In [1]: import numpy as np

In [2]: np.set_printoptions(suppress=True, linewidth=120)

In [3]: rd = lambda a: np.round(a, 2) + 0

In [4]: A = np.array([[-27, 2, -2, 2, -2, 0],
   ...:     [0, 22, 1, 2, 3, 2],
   ...:     [-2, 2, 27, 3, 2, 3],
   ...:     [-1, 1, -3, 88, 0, -2],
   ...:     [1, 0, 1, -1, 11, 3],
   ...:     [3, 1, -1, 0, 1, 48]])

In [5]: ang = np.radians(90)

In [6]: R = np.eye(6)

In [7]: R[3, 3] = R[4, 4] = np.cos(ang)

In [8]: R[3, 4], R[4, 3] = -np.sin(ang), np.sin(ang)

In [9]: rd(R)
Out[9]: 
array([[ 1.,  0.,  0.,  0.,  0.,  0.],
       [ 0.,  1.,  0.,  0.,  0.,  0.],
       [ 0.,  0.,  1.,  0.,  0.,  0.],
       [ 0.,  0.,  0.,  0., -1.,  0.],
       [ 0.,  0.,  0.,  1.,  0.,  0.],
       [ 0.,  0.,  0.,  0.,  0.,  1.]])

In [10]: Y = A @ R.T

In [11]: np.allclose(A @ A.T, Y @ Y.T)
Out[11]: True

In [12]: np.allclose(np.linalg.norm(A, axis=1), np.linalg.norm(Y, axis=1))
Out[12]: True

In [13]: print(rd(np.linalg.det(R)), np.trace(R))
1.0 4.0

In [14]: Q, vecs = np.linalg.qr(A[:, :1])[0], np.linalg.qr(A[:, 1:])[0]

In [15]: sig = np.linalg.svd(Q.T @ vecs, compute_uv=False)

In [16]: rd(np.degrees(np.arccos(sig.clip(0, 1))))
Out[16]: array([74.39])

In [17]: rd(sig)
Out[17]: array([0.27])

In [18]: Q, R = np.linalg.qr(A)

In [19]: rd(Q @ R)
Out[19]: 
array([[-27.,   2.,  -2.,   2.,  -2.,   0.],
       [  0.,  22.,   1.,   2.,   3.,   2.],
       [ -2.,   2.,  27.,   3.,   2.,   3.],
       [ -1.,   1.,  -3.,  88.,   0.,  -2.],
       [  1.,   0.,   1.,  -1.,  11.,   3.],
       [  3.,   1.,  -1.,   0.,   1.,  48.]])

In [20]: np.trace(Q @ Q.T)
Out[20]: np.float64(6.0)

In [21]: Q.shape, R.shape
Out[21]: ((6, 6), (6, 6))

In [22]: rd(np.abs(np.diag(R)))
Out[22]: array([27.28, 22.13, 27.12, 87.41, 10.86, 47.34])

In [23]: rd(Q.T @ Q)
Out[23]: 
array([[1., 0., 0., 0., 0., 0.],
       [0., 1., 0., 0., 0., 0.],
       [0., 0., 1., 0., 0., 0.],
       [0., 0., 0., 1., 0., 0.],
       [0., 0., 0., 0., 1., 0.],
       [0., 0., 0., 0., 0., 1.]])

In [24]: np.allclose(R.T @ R, A.T @ A)
Out[24]: True

In [25]: (A - A.T) / 2
Out[25]: 
array([[ 0. ,  1. ,  0. ,  1.5, -1.5, -1.5],
       [-1. ,  0. , -0.5,  0.5,  1.5,  0.5],
       [ 0. ,  0.5,  0. ,  3. ,  0.5,  2. ],
       [-1.5, -0.5, -3. ,  0. ,  0.5, -1. ],
       [ 1.5, -1.5, -0.5, -0.5,  0. ,  1. ],
       [ 1.5, -0.5, -2. ,  1. , -1. ,  0. ]])

In [26]: rd(np.abs(np.linalg.eigvals(A)).max())
Out[26]: np.float64(87.86)

In [27]: A @ A
Out[27]: 
array([[ 729,  -12,   -6,  122,   34,  -12],
       [   5,  490,   44,  220,  103,  148],
       [   8,  100,  725,  343,   89,  229],
       [ -61,  100, -340, 7735,   -3, -279],
       [  -8,    6,   36,  -94,  124,  182],
       [  66,   74,  -79,    4,   54, 2306]])

In [28]: assert A == A.T
---------------------------------------------------------------------------
ValueError                                Traceback (most recent call last)
Cell In[28], line 1
----> 1 assert A == A.T

ValueError: The truth value of an array with more than one element is ambiguous. Use a.any() or a.all()

In [29]: print(np.trace(A))
169

In [30]: np.linalg.determinant(A)
---------------------------------------------------------------------------
AttributeError                            Traceback (most recent call last)
Cell In[30], line 1
----> 1 np.linalg.determinant(A)

AttributeError: module 'numpy.linalg' has no attribute 'determinant'

In [31]: A.inv()
---------------------------------------------------------------------------
AttributeError                            Traceback (most recent call last)
Cell In[31], line 1
----> 1 A.inv()

AttributeError: 'numpy.ndarray' object has no attribute 'inv'

In [32]: print(np.allclose(A, A.T))
False

In [33]: M = np.loadtxt("x.csv", delimiter=",")

In [34]: rd(M)
Out[34]: 
array([[ 1.53, -0.41,  0.12,  0.8 , -0.91],
       [ 0.  ,  1.44,  1.13, -0.29, -0.76],
       [ 1.02, -0.31,  0.35, -1.57,  0.53],
       [-0.72, -1.28,  1.21, -0.14, -0.59],
       [-0.31, -0.09, -1.06, -0.89, -1.41]])

In [35]: vec = np.array([8, 1, 4, 9, 1, 7])

In [36]: rhs = A @ vec

In [37]: b, lr = np.zeros(6), 1 / np.linalg.norm(A, 2) ** 2

In [38]: for i in range(50):
    ...:     b -= lr * A.T @ (A @ b - rhs)
    ...:     if i % 10 == 0: print(i, round(np.linalg.norm(A @ b - rhs), 2))
    ...: 
0 346.16
10 78.26
20 29.26
30 11.54
40 5.4

In [39]: rd(np.linalg.cond(A))
Out[39]: np.float64(8.34)
